$ python3 -q
>>> import numpy as np
>>> from numpy import linalg as LA
>>> np.set_printoptions(precision=1, suppress=True, linewidth=120)
>>> feats = np.load("sample3.npy")
>>> print(feats)
[[-2 -1  0  1  2]
 [ 3  4  5  6  7]
 [ 8  9 10 11 12]
 [13 14 15 16 17]
 [18 19 20 21 22]
 [23 24 25 26 27]]
>>> print([round(float(x), 1) for x in LA.svd(feats, compute_uv=False)[:3]])
[83.2, 4.4, 0.0]
>>> print(np.argsort(-LA.norm(feats, axis=0).round(6), kind="stable")[:3])
[4 3 2]
>>> rk = LA.matrix_rank(feats)
>>> print(rk)
2
>>> ns = LA.svd(feats)[2][rk:].T
>>> print(np.allclose(feats @ ns, 0))
True
>>> print([int(LA.matrix_rank(feats[:i])) for i in range(1, len(feats) + 1)])
[1, 2, 2, 2, 2, 2]
>>> print(LA.matrix_rank(feats.T @ feats), LA.matrix_rank(feats @ feats.T))
2 2
>>> print([int(LA.matrix_rank(np.delete(feats, i, axis=0))) for i in range(6)])
[2, 2, 2, 2, 2, 2]
>>> print(np.round(ns @ ns.T, 1) + 0)
[[ 0.4 -0.4 -0.2  0.   0.2]
 [-0.4  0.7 -0.2 -0.1  0. ]
 [-0.2 -0.2  0.8 -0.2 -0.2]
 [ 0.  -0.1 -0.2  0.7 -0.4]
 [ 0.2  0.  -0.2 -0.4  0.4]]
>>> print([int(LA.matrix_rank(feats[:, :j + 1])) for j in range(5)])
[1, 2, 2, 2, 2]
>>> X = np.load("data.npy")
>>> print(X)
[[ 1  5  4  7  6  5  5]
 [ 1  5  4  5  5  3  4]
 [ 1  7  5  5  6  3  4]
 [ 1  7  5  7  7  5  5]
 [ 1  5  4  3  4  1  3]
 [ 1  7  5  5  6  3  4]
 [ 1 11  7  7  9  5  5]
 [ 1  7  5  5  6  3  4]
 [ 1  7  5  3  5  1  3]
 [ 1  7  5  9  8  7  6]
 [ 1 11  7  9 10  7  6]
 [ 1 11  7  9 10  7  6]
 [ 1  7  5  3  5  1  3]
 [ 1  7  5  5  6  3  4]
 [ 1 11  7  9 10  7  6]]
>>> rk = LA.matrix_rank(X)
>>> print(rk)
3
>>> ns = LA.svd(X)[2][rk:].T
>>> print([int(LA.matrix_rank(X[:i])) for i in range(1, len(X) + 1)])
[1, 2, 3, 3, 3, 3, 3, 3, 3, 3, 3, 3, 3, 3, 3]
>>> print(np.round(ns @ ns.T, 1) + 0)
[[ 0.9  0.1 -0.1 -0.1  0.   0.2 -0.2]
 [ 0.1  0.3 -0.3  0.1 -0.3  0.   0.2]
 [-0.1 -0.3  0.7  0.  -0.2  0.2 -0.2]
 [-0.1  0.1  0.   0.6 -0.2 -0.3 -0.3]
 [ 0.  -0.3 -0.2 -0.2  0.8 -0.2 -0.1]
 [ 0.2  0.   0.2 -0.3 -0.2  0.3  0.1]
 [-0.2  0.2 -0.2 -0.3 -0.1  0.1  0.5]]
>>> print(LA.matrix_rank(X.T @ X), LA.matrix_rank(X @ X.T))
3 3
>>> print([int(LA.matrix_rank(X[:, :j + 1])) for j in range(7)])
[1, 2, 2, 3, 3, 3, 3]
>>> print(X.sum(axis=0))
[ 15 115  80  91 103  61  68]
>>> print(X.shape)
(15, 7)
>>> print(X.mean(axis=0))
[1.  7.7 5.3 6.1 6.9 4.1 4.5]
>>> print(X - X[0])
[[ 0  0  0  0  0  0  0]
 [ 0  0  0 -2 -1 -2 -1]
 [ 0  2  1 -2  0 -2 -1]
 [ 0  2  1  0  1  0  0]
 [ 0  0  0 -4 -2 -4 -2]
 [ 0  2  1 -2  0 -2 -1]
 [ 0  6  3  0  3  0  0]
 [ 0  2  1 -2  0 -2 -1]
 [ 0  2  1 -4 -1 -4 -2]
 [ 0  2  1  2  2  2  1]
 [ 0  6  3  2  4  2  1]
 [ 0  6  3  2  4  2  1]
 [ 0  2  1 -4 -1 -4 -2]
 [ 0  2  1 -2  0 -2 -1]
 [ 0  6  3  2  4  2  1]]
>>> print(np.round(LA.svd(X, compute_uv=False), 1) + 0)
[58.2  7.3  2.7  0.   0.   0.   0. ]
>>> print(np.diff(X, axis=0))
[[ 0  0  0 -2 -1 -2 -1]
 [ 0  2  1  0  1  0  0]
 [ 0  0  0  2  1  2  1]
 [ 0 -2 -1 -4 -3 -4 -2]
 [ 0  2  1  2  2  2  1]
 [ 0  4  2  2  3  2  1]
 [ 0 -4 -2 -2 -3 -2 -1]
 [ 0  0  0 -2 -1 -2 -1]
 [ 0  0  0  6  3  6  3]
 [ 0  4  2  0  2  0  0]
 [ 0  0  0  0  0  0  0]
 [ 0 -4 -2 -6 -5 -6 -3]
 [ 0  0  0  2  1  2  1]
 [ 0  4  2  4  4  4  2]]
>>> Uu, sv, VT = LA.svd(X)
>>> vecs = VT[:(sv > 1e-8).sum()]
>>> rng = np.random.default_rng(31018)
>>> vec = X[9] + 2 * X[0] + rng.integers(2) * np.eye(7)[5]
>>> print(vec)
[ 3. 17. 13. 23. 20. 17. 16.]
>>> print(np.allclose(vecs.T @ vecs @ vec, vec))
True
>>> print(np.diag(vecs.T @ vecs))
[0.1 0.7 0.3 0.4 0.2 0.7 0.5]
>>> print(np.round(vecs.T @ vecs, 1) + 0)
[[ 0.1 -0.1  0.1  0.1  0.  -0.2  0.2]
 [-0.1  0.7  0.3 -0.1  0.3  0.  -0.2]
 [ 0.1  0.3  0.3  0.   0.2 -0.2  0.2]
 [ 0.1 -0.1  0.   0.4  0.2  0.3  0.3]
 [ 0.   0.3  0.2  0.2  0.2  0.2  0.1]
 [-0.2  0.  -0.2  0.3  0.2  0.7 -0.1]
 [ 0.2 -0.2  0.2  0.3  0.1 -0.1  0.5]]
>>> M = np.loadtxt("w.csv", delimiter=",")
>>> print(M)
[[  3.  -9.  -1.  -7.]
 [ -5.  -3.   5.   1.]
 [ -4.  -2.   4.  -2.]
 [-11.  -5.   9.  -8.]
 [-10. -11.   2.  -3.]
 [-18.  -5.   2.   5.]
 [-12.  -9.   5.  12.]
 [-15. -12.   8.   6.]
 [-12.  -7.  17.   6.]
 [-13. -13.  18.   6.]
 [-12.  -5.  11.   9.]
 [ -8. -12.   6.  10.]
 [ -7. -17.  13.   6.]
 [ -8.  -8.  17.   8.]
 [-10.  -6.  16.  12.]
 [ -3.  -2.  22.   7.]
 [ -4.  -7.  31.   3.]
 [-12. -11.  22.  -1.]
 [-16. -13.  29.  -3.]
 [-12. -21.  34.  -8.]
 [ -6. -19.  30.  -7.]
 [ -7. -13.  28.  -6.]
 [-12. -16.  37. -13.]
 [-12. -22.  35. -14.]
 [-14. -19.  39.  -6.]
 [-10. -14.  36.  -9.]
 [ -5. -22.  34. -18.]
 [  4. -30.  34. -12.]
 [  4. -39.  29.  -9.]
 [  9. -36.  36.  -1.]]
>>> proj = M @ LA.solve(M.T @ M, M.T)
>>> print(LA.matrix_rank(np.eye(30) - proj))
26
>>> print(np.round(np.diag(proj), 1) + 0)
[0.1 0.  0.  0.1 0.2 0.2 0.2 0.1 0.1 0.1 0.1 0.1 0.1 0.1 0.1 0.2 0.2 0.1 0.1 0.1 0.1 0.1 0.2 0.1 0.1 0.1 0.2 0.2 0.4
 0.4]
>>> cov = M.T @ M
>>> print(LA.eigvalsh(cov)[::-1])
[25582.7  2667.2  1321.3   832.9]
>>> print(np.diag(cov))
[ 3074.  8078. 17174.  2078.]
>>> print(cov)
[[  3074.   2394.  -4450.    -86.]
 [  2394.   8078. -10495.   1702.]
 [ -4450. -10495.  17174.  -2539.]
 [   -86.   1702.  -2539.   2078.]]
>>> print((M @ M.T).shape)
(30, 30)
>>> W0 = np.load("out8.npy")
>>> print(W0)
[[-0.4  2.2 -1.  -1.4  0.6 -4.1 -0.8]
 [ 0.1  0.9 -0.3  0.4 -0.3 -0.5 -0.3]
 [ 0.7 -1.5 -1.1  1.3  0.4  0.2  0.1]
 [-0.1 -2.2  1.4  0.3  0.4  0.5  4.5]
 [-0.1 -0.5  0.2 -0.8 -1.1  3.8  1.8]
 [-1.2  0.9  3.4  1.  -1.3  0.9  0.1]
 [ 0.3 -1.6 -0.3 -0.6 -1.8  2.8  3.2]
 [ 1.4  0.5 -1.3 -0.7  0.6 -0.5  0.2]
 [ 0.8 -0.5  0.   1.2  1.5 -1.5 -2.2]
 [-1.8  0.3  1.   0.6  0.2 -2.8 -1.3]
 [ 2.6 -2.5 -2.4  2.7  2.7 -0.3  0. ]
 [-1.1  1.6  0.8  0.2 -0.2 -3.9  0. ]
 [-1.8 -1.4  1.2  1.8 -2.4  0.9  0.8]
 [ 1.9  1.1 -1.7 -0.2  0.9  0.2 -1.7]
 [ 2.1  1.5 -1.8  1.9  2.  -3.2 -3.1]
 [ 1.2  1.  -0.5  1.2  0.  -1.3 -0.3]
 [ 0.2  2.5 -0.2 -0.1  1.4 -4.1 -2.1]
 [-0.2 -2.2 -0.6  0.4  0.7 -0.8  0.5]
 [ 0.5  0.3 -0.8  0.8  0.5 -0.3 -1.3]
 [-0.3  2.9  0.  -1.8  0.5 -2.6 -2.3]
 [ 0.9 -0.2 -0.5  1.4  0.8 -1.6 -0.1]
 [ 0.   1.6 -0.1  0.   0.  -1.9 -1.2]
 [-0.6  2.8 -0.2 -2.9 -0.6  0.2 -0.8]
 [ 1.   2.1 -1.2  1.1  1.6 -3.4 -1.4]
 [ 0.7 -0.1 -0.2  0.3  0.2 -0.3 -0.7]
 [ 0.7 -3.9  0.3  3.6  0.   1.9  2.9]
 [-0.2 -1.2  0.5  3.  -0.7 -0.2  0.3]]
>>> Xc = W0 - W0.mean(axis=0)
>>> vecs = LA.svd(Xc)[2][:6]
>>> other = Xc - Xc @ vecs.T @ vecs
>>> print(np.diag(vecs.T @ vecs))
[0.6 0.9 0.9 0.9 0.8 0.9 1. ]
>>> print(LA.norm(other, axis=1).round(6).argmax())
23
>>> mat = np.loadtxt("dump.csv", delimiter=",")
>>> print(mat)
[[-2.9 -2.   2.9]
 [-2.8 -2.1  3.1]
 [-3.2 -2.   3.3]
 [-2.8 -2.   2.9]
 [-0.1  3.  -1. ]
 [-0.1  3.1 -1.1]
 [ 0.1  2.8 -0.9]
 [ 0.   2.9 -1. ]
 [-1.  -0.1 -0.1]
 [-1.1  0.   0.1]
 [-1.1  0.  -0.1]
 [-1.   0.2  0.1]]
>>> vec = np.array([-8, -1, -9])
>>> target = mat @ vec
>>> print(LA.solve(mat.T @ mat, mat.T @ target))
[-8. -1. -9.]
>>> target = target + 0.1 * rng.normal(size=12)
>>> print(target)
[-0.9 -3.4 -2.  -1.7  6.9  7.6  4.5  6.1  9.1  7.9  9.7  7. ]
>>> coef, *_ = LA.lstsq(mat, target)
>>> print(np.round(mat.T @ (target - mat @ coef), 1) + 0)
[0. 0. 0.]
>>> print([round(float(LA.norm(LA.solve(mat.T @ mat + lam * np.eye(3), mat.T @ target))), 2) for lam in (0, 1, 10, 100)])
[12.11, 7.65, 2.68, 0.69]
>>> print(coef.round())
[-8. -1. -9.]
>>> print(np.round(LA.norm(target - mat @ coef), 1))
0.2
>>> print(coef)
[-8. -1. -9.]
>>> dist = LA.norm(mat[:, None] - mat[None], axis=-1)
>>> print(LA.norm(mat, axis=1))
[4.6 4.7 5.  4.5 3.2 3.3 2.9 3.1 1.  1.1 1.1 1. ]
>>> print(np.flatnonzero(dist[2] < dist.mean() / 2))
[0 1 2 3]
>>> print((dist + 1e9 * np.eye(12)).round(6).argmin(axis=1))
[ 3  3  1  0  5  4  7  4 10 10  8  9]
>>> print(dist[:5, :5])
[[0.  0.2 0.5 0.1 6.9]
 [0.2 0.  0.5 0.2 7.1]
 [0.5 0.5 0.  0.6 7.3]
 [0.1 0.2 0.6 0.  6.9]
 [6.9 7.1 7.3 6.9 0. ]]
>>> Xc = mat - mat.mean(axis=0)
>>> vecs = LA.svd(Xc)[2][:2]
>>> other = Xc - Xc @ vecs.T @ vecs
>>> print(np.diag(vecs.T @ vecs))
[0.2 1.  0.8]
>>> print((Xc @ vecs.T).std(axis=0))
[2.9 0.5]
>>> print(np.round(np.cov(Xc @ vecs.T, rowvar=False), 1) + 0)
[[9.1 0. ]
 [0.  0.3]]
>>> print(LA.norm(other, axis=1).round(6).argmax())
6
>>> other = np.c_[mat[:, :2] @ np.array([[0, 2], [1, 3]]), np.array([5, -6, 4, -2, 2, -7, 5, 9, -2, 7, 1, 3])]
>>> print(other)
[[ -2.  -11.8   5. ]
 [ -2.1 -11.9  -6. ]
 [ -2.  -12.4   4. ]
 [ -2.  -11.6  -2. ]
 [  3.    8.8   2. ]
 [  3.1   9.1  -7. ]
 [  2.8   8.6   5. ]
 [  2.9   8.7   9. ]
 [ -0.1  -2.3  -2. ]
 [  0.   -2.2   7. ]
 [  0.   -2.2   1. ]
 [  0.2  -1.4   3. ]]
>>> print(LA.matrix_rank(other))
3
>>> print(np.round(LA.norm(other - mat @ LA.lstsq(mat, other)[0], axis=0), 1) + 0)
[ 0.   0.  16.3]
>>> print(LA.norm(LA.qr(mat)[0].T @ other, axis=0) ** 2 / ((other ** 2).sum(axis=0) + 1e-12))
[1.  1.  0.1]
>>> print(LA.matrix_rank(np.c_[mat, other]))
4
>>> proj = mat @ LA.solve(mat.T @ mat, mat.T)
>>> print(proj.round(1) + 0)
[[ 0.2  0.2  0.3  0.2  0.   0.   0.   0.   0.   0.   0.   0. ]
 [ 0.2  0.3  0.3  0.2  0.   0.   0.   0.  -0.1  0.   0.   0. ]
 [ 0.3  0.3  0.3  0.3  0.   0.   0.   0.   0.   0.   0.   0. ]
 [ 0.2  0.2  0.3  0.2  0.   0.   0.   0.   0.   0.   0.   0. ]
 [ 0.   0.   0.   0.   0.3  0.3  0.2  0.2  0.   0.   0.   0. ]
 [ 0.   0.   0.   0.   0.3  0.3  0.2  0.3  0.   0.   0.   0.1]
 [ 0.   0.   0.   0.   0.2  0.2  0.2  0.2 -0.1  0.  -0.1  0. ]
 [ 0.   0.   0.   0.   0.2  0.3  0.2  0.2  0.   0.   0.   0. ]
 [ 0.  -0.1  0.   0.   0.   0.  -0.1  0.   0.3  0.2  0.3  0.2]
 [ 0.   0.   0.   0.   0.   0.   0.   0.   0.2  0.2  0.3  0.2]
 [ 0.   0.   0.   0.   0.   0.  -0.1  0.   0.3  0.3  0.3  0.2]
 [ 0.   0.   0.   0.   0.   0.1  0.   0.   0.2  0.2  0.2  0.1]]
>>> print(np.diag(proj))
[0.2 0.3 0.3 0.2 0.3 0.3 0.2 0.2 0.3 0.2 0.3 0.1]
>>> print(np.allclose(proj @ proj, proj))
True
>>> print(LA.matrix_rank(np.eye(12) - proj))
9
>>> print(np.round(LA.eigvalsh(proj), 1) + 0)
[0. 0. 0. 0. 0. 0. 0. 0. 0. 1. 1. 1.]
>>> print(round(float(np.trace(proj)), 1))
3.0
>>> basis = np.array([[0, 8, 2], [4, 8, 3], [7, 0, 5]])
>>> F = (rng.random((18, 3)) < 0.25) @ basis
>>> print(F)
[[ 0  0  0]
 [11  8  8]
 [ 7  0  5]
 [ 4 16  5]
 [ 4  8  3]
 [ 0  0  0]
 [ 4  8  3]
 [ 0  0  0]
 [ 0  0  0]
 [ 7  0  5]
 [ 7  0  5]
 [ 4  8  3]
 [ 0  8  2]
 [ 4 16  5]
 [ 7  0  5]
 [ 0  0  0]
 [ 0  0  0]
 [ 7  0  5]]
>>> # rows 0 and 5 are equal
>>> blk = np.stack([feats, 5 * feats, feats[::-1]])
>>> print(LA.matrix_rank(blk))
[2 2 2]
>>> print(LA.norm(blk, axis=(1, 2)))
[ 83.3 416.4  83.3]
>>> print(blk.shape)
(3, 6, 5)
>>> print(blk.sum(axis=0))
[[ 11  18  25  32  39]
 [ 36  43  50  57  64]
 [ 61  68  75  82  89]
 [ 86  93 100 107 114]
 [111 118 125 132 139]
 [136 143 150 157 164]]
